$ ipython --no-banner

In [1]: import numpy as np

In [2]: from numpy import linalg as LA

In [3]: np.set_printoptions(suppress=True, linewidth=140)

In [4]: data = np.array([[62, 0, 1, -3], [2, 142, 0, 3], [-2, 0, 181, 1], [-3, 2, -3, 160]])

In [5]: data
Out[5]: 
array([[ 62,   0,   1,  -3],
       [  2, 142,   0,   3],
       [ -2,   0, 181,   1],
       [ -3,   2,  -3, 160]])

In [6]: round(LA.norm(data, 2), 1)
Out[6]: np.float64(181.1)

In [7]: round(LA.norm(data[1], 1), 1), np.round(LA.norm(data[1], np.inf), 1)
Out[7]: (np.float64(147.0), np.float64(142.0))

In [8]: data[1] @ data[0]
Out[8]: np.int64(115)

In [9]: def softmax(z):
   ...:     e = np.exp(z - z.max(axis=-1, keepdims=True))
   ...:     return e / e.sum(axis=-1, keepdims=True)
   ...: 

In [10]: softmax(data).sum(axis=1)
Out[10]: array([1., 1., 1., 1.])

In [11]: att = data @ data.T / np.sqrt(4)

In [12]: softmax(att).round(6).argmax(axis=1)
Out[12]: array([0, 1, 2, 3])

In [13]: softmax(att + np.triu(np.full(att.shape, -np.inf), 1))
Out[13]: 
array([[1., 0., 0., 0.],
       [0., 1., 0., 0.],
       [0., 0., 1., 0.],
       [0., 0., 0., 1.]])

In [14]: softmax(att)[0] @ data
Out[14]: array([62.,  0.,  1., -3.])

In [15]: E = np.array([[1, -3, 9, -27], [1, -2, 4, -8], [1, -1, 1, -1], [1, 0, 0, 0]])

In [16]: rng = np.random.default_rng(972395)

In [17]: z = rng.permutation(4)

In [18]: M2 = E[:, z] * rng.choice([-1, 1], 4)

In [19]: M2
Out[19]: 
array([[  9, -27,   3,  -1],
       [  4,  -8,   2,  -1],
       [  1,  -1,   1,  -1],
       [  0,   0,   0,  -1]])

In [20]: Uu, _, Vh = LA.svd(E.T @ M2)

In [21]: np.round(LA.lstsq(E, M2)[0], 1) + 0
Out[21]: 
array([[ 0.,  0.,  0., -1.],
       [ 0.,  0., -1.,  0.],
       [ 1.,  0.,  0.,  0.],
       [ 0.,  1.,  0.,  0.]])

In [22]: np.round(Uu @ Vh, 1) + 0
Out[22]: 
array([[ 0.,  0.,  0., -1.],
       [ 0.,  0., -1.,  0.],
       [ 1.,  0.,  0.,  0.],
       [ 0.,  1.,  0.,  0.]])
